>>> import numpy as np
>>> np.set_printoptions(precision=1, suppress=True, linewidth=100)
>>> def rnd(a):
...     return np.round(a, 1) + 0
... 
>>> E = np.tanh(np.array([[-0.3, -1.4],
...     [2.6, -1.4],
...     [0.2, 0.0],
...     [-1.5, -1.0],
...     [-0.4, 1.2],
...     [-0.2, 0.3],
...     [0.4, -0.3],
...     [-0.8, -1.3],
...     [0.7, 0.4],
...     [0.4, -0.7],
...     [0.5, -1.6],
...     [-0.5, -0.2],
...     [-0.2, -0.2],
...     [-0.7, -0.8],
...     [-1.2, -0.5],
...     [0.2, 0.4],
...     [0.2, -1.1]]) @ np.array([[0.1, 0.4, -0.3, -0.7, 1.4], [2.8, -2.0, 0.3, 1.0, 0.0]]))
>>> rnd(E)
array([[-1. ,  1. , -0.3, -0.8, -0.4],
       [-1. ,  1. , -0.8, -1. ,  1. ],
       [ 0. ,  0.1, -0.1, -0.1,  0.3],
       [-1. ,  0.9,  0.1,  0. , -1. ],
       [ 1. , -1. ,  0.4,  0.9, -0.5],
       [ 0.7, -0.6,  0.1,  0.4, -0.3],
       [-0.7,  0.6, -0.2, -0.5,  0.5],
       [-1. ,  1. , -0.1, -0.6, -0.8],
       [ 0.8, -0.5, -0.1, -0.1,  0.8],
       [-1. ,  0.9, -0.3, -0.8,  0.5],
       [-1. ,  1. , -0.6, -1. ,  0.6],
       [-0.5,  0.2,  0.1,  0.1, -0.6],
       [-0.5,  0.3,  0. , -0.1, -0.3],
       [-1. ,  0.9,  0. , -0.3, -0.8],
       [-0.9,  0.5,  0.2,  0.3, -0.9],
       [ 0.8, -0.6,  0.1,  0.3,  0.3],
       [-1. ,  1. , -0.4, -0.8,  0.3]])
>>> feats = np.load("w.npy")
>>> rnd(feats)
array([[ 0. ,  0.5, -0.5],
       [ 0.1,  0. , -0.1],
       [ 0. , -0.8,  0.9],
       [-0.1, -0.9,  1. ],
       [ 0. , -1.5,  1.3],
       [-0.2,  1.5, -1.4],
       [ 0.2, -2.4,  2.5],
       [ 0.2, -2. ,  1.7],
       [ 0.1,  0.7, -0.9],
       [ 0. , -3.4,  3.1],
       [ 0. , -0.7,  0.6],
       [ 0.1, -0.1,  0.1],
       [ 0. , -1. ,  1.1],
       [ 0.1,  0.5, -0.5],
       [ 0.1, -0.1,  0.3],
       [ 0.1,  0.9, -0.6],
       [ 0.1,  0.1,  0.1],
       [ 0.1,  0.9, -0.9],
       [-0.1,  0.8, -0.8],
       [ 0.3,  2. , -2. ]])
>>> cent = feats[[11, 10]].astype(float)
>>> for _ in range(5):
...     idx = np.linalg.norm(feats[:, None] - cent, axis=-1).argmin(axis=1)
...     cent = np.array([feats[idx == j].mean(axis=0) for j in range(2)])
... 
>>> idx
array([0, 0, 1, 1, 1, 0, 1, 1, 0, 1, 1, 0, 1, 0, 0, 0, 0, 0, 0, 0])
>>> np.abs(cent[1] - cent[0]).argmax()
np.int64(1)
>>> rnd(cent[1] - cent[0])
array([ 0. , -2.2,  2.1])
>>> np.bincount(idx)
array([12,  8])
